% python3 -q
>>> import numpy as np
>>> from numpy import linalg as LA
>>> np.set_printoptions(precision=2, suppress=True, linewidth=160, floatmode="fixed")
>>> data = np.loadtxt("arr.csv", delimiter=",")
>>> print(data)
[[ 0.00  0.00  0.00  0.00]
 [ 0.00  0.00  0.00  0.00]
 [-3.00  3.00  0.00  2.00]
 [ 0.00  0.00  0.00  0.00]
 [-2.00  3.00  2.00 -3.00]
 [ 0.00  3.00 -1.00  2.00]
 [ 0.00  0.00  0.00  0.00]
 [-2.00  3.00  2.00 -3.00]
 [-2.00  3.00  2.00 -3.00]
 [-2.00  3.00  2.00 -3.00]
 [ 0.00  3.00 -1.00  2.00]
 [ 0.00  0.00  0.00  0.00]
 [-3.00  0.00  1.00  0.00]
 [-2.00  6.00  1.00 -1.00]
 [-5.00  5.00 -3.00 -1.00]
 [ 0.00  0.00  0.00  0.00]
 [ 0.00  0.00  0.00  0.00]
 [ 0.00  3.00 -1.00  2.00]
 [-5.00  2.00 -2.00 -3.00]
 [-3.00  3.00  0.00  2.00]
 [ 0.00  0.00  0.00  0.00]
 [ 0.00  0.00  0.00  0.00]
 [-4.00  5.00 -1.00 -6.00]
 [-5.00  6.00  2.00 -1.00]]
>>> Xs = data - data.mean(axis=0)
>>> Uu, sv, VT = LA.svd(Xs, full_matrices=False)
>>> print(sv ** 2 / (sv ** 2).sum())
[0.57 0.24 0.12 0.07]
>>> print(np.abs(VT[-1]))
[0.69 0.42 0.49 0.32]
>>> print(np.round(Xs.mean(axis=0), 2) + 0)
[0.00 0.00 0.00 0.00]
>>> print(np.abs(Uu[:, 0]).argmax())
22
>>> print(np.abs(VT[0]).argmax())
1
>>> print((np.sign(Uu[:, 0]) == np.sign(Uu[0, 0])).astype(int))
[1 1 0 1 0 1 1 0 0 0 1 1 1 0 0 1 1 1 0 0 1 1 0 0]
>>> Xs = data - data.mean(axis=0)
>>> V = LA.svd(Xs)[2][:1]
>>> Y = Xs - Xs @ V.T @ V
>>> print(np.cov(Xs @ V.T, rowvar=False))
7.716362014721613
>>> print(LA.norm(Y, axis=1).round(6).argmax())
14
>>> print(round(LA.norm(Y) / LA.norm(Xs), 2))
0.66
>>> print(np.round(np.diag(V.T @ V), 2) + 0)
[0.33 0.39 0.00 0.27]
>>> print(np.count_nonzero(data))
53
>>> print(LA.matrix_rank(data))
4
>>> print(data.sum(axis=0))
[-38.00  51.00   3.00 -14.00]
>>> print(LA.svd(data, compute_uv=False))
[18.61  9.00  6.22  4.66]
>>> Xs = (data - data.mean(axis=0)) / data.std(axis=0)
>>> print(np.argwhere(np.abs(Xs) > 2))
[[14  2]
 [22  3]]
>>> b = LA.lstsq(np.delete(Xs, 1, axis=1), Xs[:, 1])[0]
>>> print(b)
[-0.69  0.09  0.05]
>>> print(round(1 - np.var(Xs[:, 1] - np.delete(Xs, 1, axis=1) @ b), 2))
0.45
>>> labels = data[:, 3] > np.median(data[:, 3])
>>> f = data[labels].mean(axis=0) - data[~labels].mean(axis=0)
>>> print(((data - data.mean(axis=0)) @ f > 0).astype(int))
[1 1 1 1 0 1 1 0 0 0 1 1 0 1 1 1 1 1 0 1 1 1 0 0]
>>> print(f)
[ 0.48  1.11 -0.92  3.26]
>>> print(np.argsort(-np.abs(f).round(6), kind="stable"))
[3 1 2 0]
>>> Y = np.array([[3, 6], [2, 6]])
>>> E = np.kron(np.eye(2, dtype=int), Y)
>>> print(E)
[[3 6 0 0]
 [2 6 0 0]
 [0 0 3 6]
 [0 0 2 6]]
>>> print(np.argsort(-LA.norm(E, axis=0).round(6), kind="stable")[:3])
[1 3 0]
>>> print(LA.cond(E) > 100)
False
>>> Y = E / LA.norm(E, axis=1, keepdims=True)
>>> C2 = Y @ Y.T
>>> print(np.argwhere(np.triu(np.abs(C2) > 0.95, 1)))
[[0 1]
 [2 3]]
>>> print(C2)
[[1.00 0.99 0.00 0.00]
 [0.99 1.00 0.00 0.00]
 [0.00 0.00 1.00 0.99]
 [0.00 0.00 0.99 1.00]]
>>> print(C2[3])
[0.00 0.00 0.99 1.00]
>>> rng = np.random.default_rng(41)
>>> Y = data + rng.integers(-2, 3, (24, 1)) @ rng.integers(-2, 3, (1, 4))
>>> print(Y)
[[ 0.00 -1.00 -2.00  0.00]
 [ 0.00 -2.00 -4.00  0.00]
 [-3.00  1.00 -4.00  2.00]
 [ 0.00 -1.00 -2.00  0.00]
 [-2.00  2.00  0.00 -3.00]
 [ 0.00  5.00  3.00  2.00]
 [ 0.00  1.00  2.00  0.00]
 [-2.00  1.00 -2.00 -3.00]
 [-2.00  4.00  4.00 -3.00]
 [-2.00  1.00 -2.00 -3.00]
 [ 0.00  5.00  3.00  2.00]
 [ 0.00  1.00  2.00  0.00]
 [-3.00 -2.00 -3.00  0.00]
 [-2.00  6.00  1.00 -1.00]
 [-5.00  3.00 -7.00 -1.00]
 [ 0.00 -1.00 -2.00  0.00]
 [ 0.00  2.00  4.00  0.00]
 [ 0.00  4.00  1.00  2.00]
 [-5.00  2.00 -2.00 -3.00]
 [-3.00  2.00 -2.00  2.00]
 [ 0.00 -2.00 -4.00  0.00]
 [ 0.00 -1.00 -2.00  0.00]
 [-4.00  6.00  1.00 -6.00]
 [-5.00  4.00 -2.00 -1.00]]
>>> print(LA.matrix_rank(Y - data, tol=1e-8))
1
>>> print(np.round(LA.svd(Y - data, compute_uv=False), 2) + 0)
[16.58  0.00  0.00  0.00]
>>> x = np.array([1, 1, 3, 1])
>>> rhs = Y @ x
>>> print(np.round(LA.pinv(Y) @ Y, 2) + 0)
[[1.00 0.00 0.00 0.00]
 [0.00 1.00 0.00 0.00]
 [0.00 0.00 1.00 0.00]
 [0.00 0.00 0.00 1.00]]
>>> print(rhs)
[ -7.00 -14.00 -12.00  -7.00  -3.00  16.00   7.00 -10.00  11.00 -10.00  16.00   7.00 -14.00   6.00 -24.00  -7.00  14.00   9.00 -12.00  -5.00 -14.00  -7.00
  -1.00  -8.00]
>>> rhs = rhs + 0.1 * rng.normal(size=24)
>>> print(rhs)
[ -7.05 -13.81 -11.91  -7.08  -3.01  15.96   7.02  -9.91  10.97  -9.96  16.06   7.08 -14.06   5.98 -23.80  -7.02  14.00   9.04 -12.06  -5.04 -13.83  -6.87
  -1.11  -7.99]
>>> b, *_ = LA.lstsq(Y, rhs)
>>> print(np.round(LA.norm(rhs - Y @ b), 2))
0.34
>>> print(b)
[1.03 1.02 2.97 1.00]
>>> m1 = np.loadtxt("w.csv", delimiter=",")
>>> print(m1)
[[-0.65 -2.04 -2.21 -1.77 -0.84]
 [ 1.06 -1.72 -1.40 -0.92  0.60]
 [ 1.29  0.20  0.57  0.61  1.08]]
>>> Uu, sv, VT = LA.svd(m1)
>>> print(sv.round(2) + 0)
[4.34 2.31 0.00]
>>> print(np.argmax(sv[:-1] / (sv[1:] + 1e-6)) + 1)
2
>>> Y = Uu[:, :2] @ np.diag(sv[:2]) @ VT[:2]
>>> print(round(float(LA.norm(m1 - Y) / LA.norm(m1)), 2))
0.0
>>> print(Y)
[[-0.65 -2.04 -2.21 -1.77 -0.84]
 [ 1.06 -1.72 -1.40 -0.92  0.60]
 [ 1.29  0.20  0.57  0.61  1.08]]
>>> print(LA.matrix_rank(m1, rtol=0.05))
2
>>> print(round(float(LA.norm(m1 - Y, 2)), 2), np.round(sv[2], 2))
0.0 0.0
>>> def softmax(z):
...     e = np.exp(z - z.max(axis=-1, keepdims=True))
...     return e / e.sum(axis=-1, keepdims=True)
... 
>>> print(np.round(softmax(10 * Y[1]), 2) + 0)
[0.99 0.00 0.00 0.00 0.01]
>>> S = Y @ Y.T / np.sqrt(5)
>>> print(softmax(S).round(6).argmax(axis=1))
[0 1 2]
>>> r = LA.matrix_rank(m1)
>>> print(r)
2
>>> N = LA.svd(m1)[2][r:].T
>>> print([int(LA.matrix_rank(np.delete(m1, i, axis=0))) for i in range(3)])
[2, 2, 2]
>>> print([int(LA.matrix_rank(m1[:, :j + 1])) for j in range(5)])
[1, 2, 2, 2, 2]
>>> X = np.load("sample16.npy")
>>> print(X)
[[ 0.38  0.73  0.73 -0.67]
 [ 0.10 -0.78  0.49 -0.52]
 [-0.10 -1.00 -0.90  0.43]
 [-0.05  1.00  0.80 -0.30]
 [ 0.36  0.98  0.84 -0.67]
 [ 0.13 -1.00 -0.95  0.46]
 [ 0.99  0.93  0.34 -0.98]
 [-0.98  0.59  0.59  0.89]
 [-0.42  0.27  0.84 -0.41]
 [ 0.95  0.31  0.80 -0.97]
 [-0.56  0.86  0.73  0.03]
 [-0.07 -0.95 -0.16 -0.07]]
>>> x = np.array([9, 4, 7, 3])
>>> rhs = X @ x
>>> print(np.round(LA.pinv(X) @ X, 2) + 0)
[[1.00 0.00 0.00 0.00]
 [0.00 1.00 0.00 0.00]
 [0.00 0.00 1.00 0.00]
 [0.00 0.00 0.00 1.00]]
>>> rhs = rhs + 0.1 * rng.normal(size=12)
>>> print(rhs)
[ 9.31 -0.50 -9.91  8.40 11.02 -7.95 11.96  0.35  1.96 12.49  3.70 -5.70]
>>> b, *_ = LA.lstsq(X, rhs)
>>> print(b)
[8.99 4.03 6.99 3.07]
>>> print(np.round(X.T @ (rhs - X @ b), 2) + 0)
[0.00 0.00 0.00 0.00]
>>> f = np.array([2, 2, 0])
>>> print(np.correlate(X[11], X[2], "full"))
[-0.03 -0.35  0.86  1.07  0.32  0.09  0.01]
>>> print(np.convolve(X[11], f))
[-0.14 -2.04 -2.22 -0.46 -0.14  0.00]
>>> print(np.polyval(f, X[11]))
[-0.13 -0.10 -0.27 -0.13]
>>> print(np.cross(X[11, :3], X[2, :3]))
[ 0.69 -0.05 -0.02]
>>> hat = X @ LA.solve(X.T @ X, X.T)
>>> print(LA.matrix_rank(np.eye(12) - hat))
8
>>> C2 = np.cov(X, rowvar=False)
>>> print(C2.shape)
(4, 4)
>>> print(np.polyfit(X[:, 2], X[:, 0], 1))
[0.01 0.06]
>>> print(np.median(X, axis=0))
[ 0.03  0.45  0.66 -0.35]
>>> W0 = np.loadtxt("out14.csv", delimiter=",")
>>> print(W0)
[[-0.29  0.00  0.30]
 [ 0.39  0.01 -0.39]
 [-1.02 -0.02  0.97]
 [ 1.39 -0.04 -1.41]
 [ 0.15 -0.01 -0.15]
 [-1.24 -0.01  1.28]
 [ 1.75  0.04 -1.76]
 [-0.28  0.02  0.33]
 [-0.77 -0.01  0.83]
 [-0.31  0.00  0.30]
 [ 1.25  0.00 -1.27]]
>>> Uu, sv, VT = LA.svd(W0)
>>> print(sv)
[4.54 0.08 0.05]
>>> Y = Uu[:, :1] @ np.diag(sv[:1]) @ VT[:1]
>>> print(Y.round(2) + 0)
[[-0.29  0.00  0.30]
 [ 0.39  0.00 -0.39]
 [-0.99  0.00  1.00]
 [ 1.39  0.01 -1.41]
 [ 0.15  0.00 -0.15]
 [-1.25 -0.01  1.27]
 [ 1.74  0.01 -1.77]
 [-0.30  0.00  0.31]
 [-0.79  0.00  0.81]
 [-0.30  0.00  0.31]
 [ 1.25  0.01 -1.27]]
>>> print(np.round(LA.norm(W0 - Y) / LA.norm(W0), 2))
0.02
>>> print(LA.matrix_rank(Y))
1
>>> print(round(np.abs(W0 - Y).max(), 2))
0.05
>>> print(LA.matrix_rank(W0, rtol=0.05))
1
>>> Xs = W0 - W0.mean(axis=0)
>>> Uu, sv, VT = LA.svd(Xs, full_matrices=False)
>>> print(sv)
[4.52 0.08 0.05]
>>> print(np.searchsorted(np.cumsum(sv ** 2) / (sv ** 2).sum(), 0.9) + 1)
1
>>> print((np.sign(Uu[:, 0]) == np.sign(Uu[0, 0])).astype(int))
[1 0 1 0 0 1 0 1 1 1 0]
>>> print(np.abs(Uu[:, 0]).argmax())
6
>>> print(LA.matrix_rank(Xs))
3
>>> print(np.abs(VT[-1]))
[0.46 0.76 0.45]
>>> hat = W0 @ LA.solve(W0.T @ W0, W0.T)
>>> print(np.round(LA.eigvalsh(hat), 2) + 0)
[0.00 0.00 0.00 0.00 0.00 0.00 0.00 0.00 1.00 1.00 1.00]
>>> print(hat @ W0[:, 0])
[-0.29  0.39 -1.02  1.39  0.15 -1.24  1.75 -0.28 -0.77 -0.31  1.25]
>>> print(hat.round(2) + 0)
[[ 0.01 -0.01 -0.01 -0.04  0.00  0.05 -0.04  0.04  0.05  0.00 -0.04]
 [-0.01  0.03 -0.07 -0.04 -0.01 -0.05  0.13  0.03 -0.04 -0.01  0.04]
 [-0.01 -0.07  0.51 -0.11 -0.02 -0.03 -0.27 -0.28 -0.24  0.12 -0.10]
 [-0.04 -0.04 -0.11  0.78  0.16 -0.06 -0.12 -0.19  0.09 -0.10  0.24]
 [ 0.00 -0.01 -0.02  0.16  0.04  0.01 -0.06 -0.03  0.05 -0.02  0.03]
 [ 0.05 -0.05 -0.03 -0.06  0.01  0.23 -0.25  0.12  0.26 -0.01 -0.15]
 [-0.04  0.13 -0.27 -0.12 -0.06 -0.25  0.54  0.10 -0.20 -0.04  0.17]
 [ 0.04  0.03 -0.28 -0.19 -0.03  0.12  0.10  0.27  0.21 -0.04 -0.07]
 [ 0.05 -0.04 -0.24  0.09  0.05  0.26 -0.20  0.21  0.40 -0.07 -0.09]
 [ 0.00 -0.01  0.12 -0.10 -0.02 -0.01 -0.04 -0.04 -0.07  0.04 -0.04]
 [-0.04  0.04 -0.10  0.24  0.03 -0.15  0.17 -0.07 -0.09 -0.04  0.16]]
>>> print(np.allclose(hat @ hat, hat))
True
>>> labels = rng.permutation(4)
>>> print(labels)
[2 0 3 1]
>>> Y = E[labels][:, labels]
>>> print(np.allclose(Y, E))
False
>>> print(np.sort(np.abs(LA.eigvals(Y))))
[0.73 0.73 8.27 8.27]
>>> print(np.trace(Y))
18
>>> print(round(float(LA.det(Y)), 2), np.round(LA.det(E[labels]), 2))
36.0 -36.0
>>> print(Y)
[[3 0 6 0]
 [0 3 0 6]
 [2 0 6 0]
 [0 2 0 6]]
>>> Y = np.c_[W0[:, :1] @ np.array([[1]]), np.array([-2, -1, 0, 2, 2, -2, -1, -1, -2, 0, 2])]
>>> print(Y)
[[-0.29 -2.00]
 [ 0.39 -1.00]
 [-1.02  0.00]
 [ 1.39  2.00]
 [ 0.15  2.00]
 [-1.24 -2.00]
 [ 1.75 -1.00]
 [-0.28 -1.00]
 [-0.77 -2.00]
 [-0.31  0.00]
 [ 1.25  2.00]]
>>> print(LA.matrix_rank(np.c_[W0, Y]))
4
>>> print(LA.norm(LA.qr(W0)[0].T @ Y, axis=0) ** 2 / ((Y ** 2).sum(axis=0) + 1e-12))
[1.00 0.61]
>>> print(LA.matrix_rank(Y))
2
>>> print(np.round(LA.norm(Y - W0 @ LA.lstsq(W0, Y)[0], axis=0), 2) + 0)
[0.00 3.23]
>>> M = np.load("dump.npy")
>>> print(M)
[[0.00 0.00 0.00 0.00 2.00]
 [0.00 0.00 0.00 0.00 1.00]
 [0.00 0.00 0.00 0.00 0.00]
 [0.00 0.00 0.00 0.00 1.00]
 [2.00 1.00 0.00 1.00 0.00]]
>>> vals, V = LA.eigh(M)
>>> print(np.round(V.T @ M @ V, 2) + 0)
[[-2.45  0.00  0.00  0.00  0.00]
 [ 0.00  0.00  0.00  0.00  0.00]
 [ 0.00  0.00  0.00  0.00  0.00]
 [ 0.00  0.00  0.00  0.00  0.00]
 [ 0.00  0.00  0.00  0.00  2.45]]
>>> print(vals.round(2) + 0)
[-2.45  0.00  0.00  0.00  2.45]
>>> print(np.round(vals.sum(), 2), np.trace(M))
0.0 0.0
>>> Uu, sv, VT = LA.svd(M)
>>> print(sv)
[ 2.45  2.45  0.00  0.00 -0.00]
>>> Y = Uu[:, :2] @ np.diag(sv[:2]) @ VT[:2]
>>> print(round(float(np.abs(M - Y).max()), 2))
0.0
>>> print(np.round(LA.norm(M - Y, 2), 2), sv[2])
0.0 0.0
>>> print(round(LA.norm(M - Y) / LA.norm(M), 2))
0.0
>>> print(LA.matrix_rank(M, rtol=0.05))
2
>>> print((LA.matrix_power((M != 0) + (M.T != 0) + np.eye(5), 5) > 0).astype(int))
[[1 1 0 1 1]
 [1 1 0 1 1]
 [0 0 1 0 0]
 [1 1 0 1 1]
 [1 1 0 1 1]]
>>> feats = np.array([[1, 1, 0, 1], [2, 2, -6, 2], [1, 1, -3, 1], [1, 1, 3, 1]])
>>> print(np.round(np.sort(np.abs(LA.eigvals(feats))), 2) + 0)
[0.00 0.00 2.54 3.54]
>>> print(np.allclose(feats, feats.T))
False
>>> print(round(np.abs(LA.eigvals(feats)).max(), 2))
3.54
>>> print(np.allclose(feats @ feats.T, feats.T @ feats))
False
>>> print(np.trace(feats))
1
>>> print(np.round(LA.det(feats), 2))
0.0
>>> Uu, sv, VT = LA.svd(feats, full_matrices=False)
>>> print((sv > 1e-8).sum())
2
>>> print(round(np.sqrt((sv ** 2).sum()), 2), np.round(LA.norm(feats), 2))
8.66 8.66
>>> print(np.round(sv / sv[0], 2) + 0)
[1.00 0.41 0.00 0.00]
>>> Y = np.array([[4, 5], [2, 2], [5, 3], [3, 0]])
>>> print(Y.T @ feats.T)
[[  9 -12  -6  24]
 [  7  -4  -2  16]]
>>> print(np.einsum("ij,ij->i", feats, feats))
[ 3 48 12 12]
>>> print(np.einsum("ik,kj->ji", feats, Y))
[[  9 -12  -6  24]
 [  7  -4  -2  16]]
>>> print(feats @ Y)
[[  9   7]
 [-12  -4]
 [ -6  -2]
 [ 24  16]]
>>> print(np.vstack([feats, Y.T]).shape)
(6, 4)
>>> print(np.einsum("ij->j", feats))
[ 5  5 -6  5]
>>> print(LA.matrix_rank(np.vstack([feats, Y.T])))
4
>>> Uu, sv, VT = LA.svd(feats)
>>> print(np.argmax(sv[:-1] / (sv[1:] + 1e-6)) + 1)
2
>>> Y = Uu[:, :2] @ np.diag(sv[:2]) @ VT[:2]
>>> print(Y.round(2) + 0)
[[ 1.00  1.00  0.00  1.00]
 [ 2.00  2.00 -6.00  2.00]
 [ 1.00  1.00 -3.00  1.00]
 [ 1.00  1.00  3.00  1.00]]
>>> print(round(float(LA.norm(feats - Y, 2)), 2), round(sv[2], 2))
0.0 0.0
>>> print(round(LA.norm(feats - Y) / LA.norm(feats), 2))
0.0
>>> f = np.array([0, -3, 1])
>>> print(np.polyval(f, feats[3]))
[-2 -2 -8 -2]
>>> print(np.convolve(feats[3], f))
[ 0 -3 -2 -8  0  1]
>>> J = np.load("test0.npy")
>>> print(J)
[[13 13 14]
 [10 10 11]
 [-1 -1  0]]
>>> labels = rng.permutation(4)
>>> Y = data[:, labels] * rng.choice([-1, 1], 4)
>>> print(Y)
[[-0.00  0.00  0.00 -0.00]
 [-0.00  0.00  0.00 -0.00]
 [-0.00 -3.00  3.00 -2.00]
 [-0.00  0.00  0.00 -0.00]
 [-2.00 -2.00  3.00  3.00]
 [ 1.00  0.00  3.00 -2.00]
 [-0.00  0.00  0.00 -0.00]
 [-2.00 -2.00  3.00  3.00]
 [-2.00 -2.00  3.00  3.00]
 [-2.00 -2.00  3.00  3.00]
 [ 1.00  0.00  3.00 -2.00]
 [-0.00  0.00  0.00 -0.00]
 [-1.00 -3.00  0.00 -0.00]
 [-1.00 -2.00  6.00  1.00]
 [ 3.00 -5.00  5.00  1.00]
 [-0.00  0.00  0.00 -0.00]
 [-0.00  0.00  0.00 -0.00]
 [ 1.00  0.00  3.00 -2.00]
 [ 2.00 -5.00  2.00  3.00]
 [-0.00 -3.00  3.00 -2.00]
 [-0.00  0.00  0.00 -0.00]
 [-0.00  0.00  0.00 -0.00]
 [ 1.00 -4.00  5.00  6.00]
 [-2.00 -5.00  6.00  1.00]]
>>> Uu, _, VT = LA.svd(data.T @ Y)
>>> print(np.round(Uu @ VT, 2) + 0)
[[ 0.00  1.00  0.00  0.00]
 [ 0.00  0.00  1.00  0.00]
 [-1.00  0.00  0.00  0.00]
 [ 0.00  0.00  0.00 -1.00]]
>>> print(labels)
[2 0 1 3]
